% python3 -q
>>> import numpy as np
>>> import numpy.linalg as la
>>> np.set_printoptions(precision=3, suppress=True, linewidth=200)
>>> def tidy(a):
...     return np.round(a, 3) + 0
... 
>>> K = np.load("a.npy")
>>> print(K)
[[ 0.  2. -2.  1. -1.  0.  0.  0.  0.]
 [ 1. -2.  0.  2.  0.  0.  0.  0.  0.]
 [-1. -2.  0.  0. -1.  0.  0.  0.  0.]
 [ 2.  1.  2.  1.  1.  0.  0.  0.  0.]
 [ 1.  0. -2. -1.  2.  0.  0.  0.  0.]
 [ 0.  0.  0.  0.  0.  1.  2.  2.  2.]
 [ 0.  0.  0.  0.  0.  2.  2.  0. -1.]
 [ 0.  0.  0.  0.  0.  0.  1.  0.  1.]
 [ 0.  0.  0.  0.  0.  0.  2.  1. -1.]]
>>> out = la.inv(K)
>>> print(tidy(la.slogdet(K)[0]))
1.0
>>> print(tidy(la.det(K) * la.det(out)))
1.0
>>> print(np.allclose(out, K.T))
False
>>> print(np.diff(K, axis=0))
[[ 1. -4.  2.  1.  1.  0.  0.  0.  0.]
 [-2.  0.  0. -2. -1.  0.  0.  0.  0.]
 [ 3.  3.  2.  1.  2.  0.  0.  0.  0.]
 [-1. -1. -4. -2.  1.  0.  0.  0.  0.]
 [-1.  0.  2.  1. -2.  1.  2.  2.  2.]
 [ 0.  0.  0.  0.  0.  1.  0. -2. -3.]
 [ 0.  0.  0.  0.  0. -2. -1.  0.  2.]
 [ 0.  0.  0.  0.  0.  0.  1.  1. -2.]]
>>> print(K.shape)
(9, 9)
>>> print(np.count_nonzero(K))
31
>>> print(K.sum(axis=0))
[ 3. -1. -2.  3.  1.  3.  7.  3.  1.]
>>> print(la.matrix_rank(K))
9
>>> print(K - K[0])
[[ 0.  0.  0.  0.  0.  0.  0.  0.  0.]
 [ 1. -4.  2.  1.  1.  0.  0.  0.  0.]
 [-1. -4.  2. -1.  0.  0.  0.  0.  0.]
 [ 2. -1.  4.  0.  2.  0.  0.  0.  0.]
 [ 1. -2.  0. -2.  3.  0.  0.  0.  0.]
 [ 0. -2.  2. -1.  1.  1.  2.  2.  2.]
 [ 0. -2.  2. -1.  1.  2.  2.  0. -1.]
 [ 0. -2.  2. -1.  1.  0.  1.  0.  1.]
 [ 0. -2.  2. -1.  1.  0.  2.  1. -1.]]
>>> J = np.load("mat.npy")
>>> print(J)
[[-0.598 -0.607 -0.601 -0.011]
 [ 1.3    1.313  1.286 -0.022]
 [ 0.104  0.109  0.113  0.021]
 [-3.9   -3.931 -3.89   0.007]
 [ 3.369  3.375  3.355  0.01 ]
 [-2.871 -2.884 -2.904 -0.005]
 [ 4.351  4.379  4.353 -0.019]
 [-1.687 -1.655 -1.725 -0.004]
 [-1.862 -1.867 -1.873  0.003]
 [-0.02   0.014 -0.028  0.001]
 [ 3.543  3.559  3.573 -0.012]
 [ 2.495  2.512  2.446 -0.011]
 [ 0.579  0.577  0.551  0.005]
 [-1.43  -1.434 -1.495 -0.03 ]
 [ 0.791  0.765  0.8   -0.016]
 [ 1.072  1.036  1.045  0.009]
 [-1.147 -1.177 -1.171  0.047]
 [ 2.599  2.601  2.652  0.003]
 [ 2.015  2.038  2.015 -0.002]
 [-1.483 -1.52  -1.482  0.004]
 [ 2.539  2.514  2.553 -0.004]
 [-2.406 -2.422 -2.428  0.02 ]
 [-1.743 -1.725 -1.73  -0.009]
 [-0.099 -0.071 -0.105  0.001]
 [ 2.065  2.065  2.096 -0.015]
 [ 2.49   2.486  2.528  0.027]
 [ 0.107  0.099  0.163  0.018]
 [ 0.546  0.486  0.5    0.009]
 [-4.307 -4.331 -4.324 -0.015]
 [-0.372 -0.388 -0.392  0.034]
 [ 0.107  0.122  0.118  0.025]]
>>> Uu, sv, Vh = la.svd(J)
>>> print(np.argmax(sv[:-1] / (sv[1:] + 1e-6)) + 1)
1
>>> out = Uu[:, :1] @ np.diag(sv[:1]) @ Vh[:1]
>>> print(la.matrix_rank(J, rtol=0.05))
1
>>> print(tidy(la.norm(J - out) / la.norm(J)))
0.009
>>> vec = np.array([0, 3, 3, 3])
>>> target = J @ vec
>>> coef, lr = np.zeros(4), 1 / la.norm(J, 2) ** 2
>>> for i in range(50):
...     coef -= lr * J.T @ (J @ coef - target)
...     if i % 10 == 0: print(i, round(la.norm(J @ coef - target), 3))
... 
0 0.341
10 0.341
20 0.341
30 0.341
40 0.341
>>> print(tidy(coef))
[1.995 2.003 2.007 0.002]
>>> print(tidy(la.cond(J)))
276.327
>>> d = la.norm(J[:, None] - J[None], axis=-1)
>>> print(tidy(d[:5, :5]))
[[ 0.     3.294  1.231  5.725  6.873]
 [ 3.294  0.     2.063  9.018  3.58 ]
 [ 1.231  2.063  0.     6.955  5.642]
 [ 5.725  9.018  6.955  0.    12.598]
 [ 6.873  3.58   5.642 12.598  0.   ]]
>>> out = np.array([[3, -3, -3, -2], [-2, -2, 3, 3], [3, 1, -3, 2], [0, 1, -2, 3]])
>>> out[-1] = out[0]
>>> E = out + 0.02 * np.eye(4)
>>> print(E)
[[ 3.02 -3.   -3.   -2.  ]
 [-2.   -1.98  3.    3.  ]
 [ 3.    1.   -2.98  2.  ]
 [ 3.   -3.   -3.   -1.98]]
>>> O, vecs = la.qr(E[:, :1])[0], la.qr(E[:, 1:])[0]
>>> sv = la.svd(O.T @ vecs, compute_uv=False)
>>> print(tidy(sv))
[1.]
>>> print(tidy(la.norm(O @ O.T - vecs @ vecs.T, 2)))
1.0
>>> O, R = la.qr(E)
>>> print(tidy(O.T @ O))
[[1. 0. 0. 0.]
 [0. 1. 0. 0.]
 [0. 0. 1. 0.]
 [0. 0. 0. 1.]]
>>> print(tidy(O @ R))
[[ 3.02 -3.   -3.   -2.  ]
 [-2.   -1.98  3.    3.  ]
 [ 3.    1.   -2.98  2.  ]
 [ 3.   -3.   -3.   -1.98]]
>>> vec = np.array([1, 0, -2, -3])
>>> print(tidy(E * vec))
[[ 3.02  0.    6.    6.  ]
 [-2.    0.   -6.   -9.  ]
 [ 3.    0.    5.96 -6.  ]
 [ 3.    0.    6.    5.94]]
>>> print(tidy((E * vec).sum(axis=1)))
[ 15.02 -17.     2.96  14.94]
>>> print(la.norm(E @ vec) <= la.norm(E, 2) * la.norm(vec) + 1e-9)
True
>>> print(np.sign((E @ vec).round(6)))
[ 1. -1.  1.  1.]
>>> A = np.load("run17.npy")
>>> print(A)
[[ 1  7  0  0]
 [ 0 -1  0  0]
 [ 0  0  1  7]
 [ 0  0  0 -1]]
>>> # triangular: eigenvalues sit on the diagonal
>>> evals, vecs = la.eig(A)
>>> print(tidy(np.sort(la.eigvals(A @ A))))
[1. 1. 1. 1.]
>>> print(tidy(np.sort(la.eigvals(A.T))))
[-1. -1.  1.  1.]
>>> print(evals)
[ 1. -1.  1. -1.]
>>> print(A @ vecs[:, 0] - evals[0] * vecs[:, 0])
[0. 0. 0. 0.]
>>> print(tidy(np.sort(la.eigvals(la.inv(A)))))
[-1. -1.  1.  1.]
>>> m1 = np.load("out14.npy")
>>> print(m1)
[[0 1 0 1 0 0 0 0 1]
 [1 0 0 1 0 0 0 0 1]
 [0 0 0 0 1 0 1 0 0]
 [1 1 0 0 0 0 0 0 1]
 [0 0 1 0 0 1 1 0 0]
 [0 0 0 0 1 0 1 0 0]
 [0 0 1 0 1 1 0 1 0]
 [0 0 0 0 0 0 1 0 0]
 [1 1 0 1 0 0 0 0 0]]
>>> # row 5 repeats row 2
>>> print(tidy(m1 @ la.pinv(m1) @ m1))
[[0. 1. 0. 1. 0. 0. 0. 0. 1.]
 [1. 0. 0. 1. 0. 0. 0. 0. 1.]
 [0. 0. 0. 0. 1. 0. 1. 0. 0.]
 [1. 1. 0. 0. 0. 0. 0. 0. 1.]
 [0. 0. 1. 0. 0. 1. 1. 0. 0.]
 [0. 0. 0. 0. 1. 0. 1. 0. 0.]
 [0. 0. 1. 0. 1. 1. 0. 1. 0.]
 [0. 0. 0. 0. 0. 0. 1. 0. 0.]
 [1. 1. 0. 1. 0. 0. 0. 0. 0.]]
>>> print(np.unique(m1.round(6), axis=0).shape)
(8, 9)
>>> print(la.lstsq(m1[:-1].T, m1[-1])[2])
7
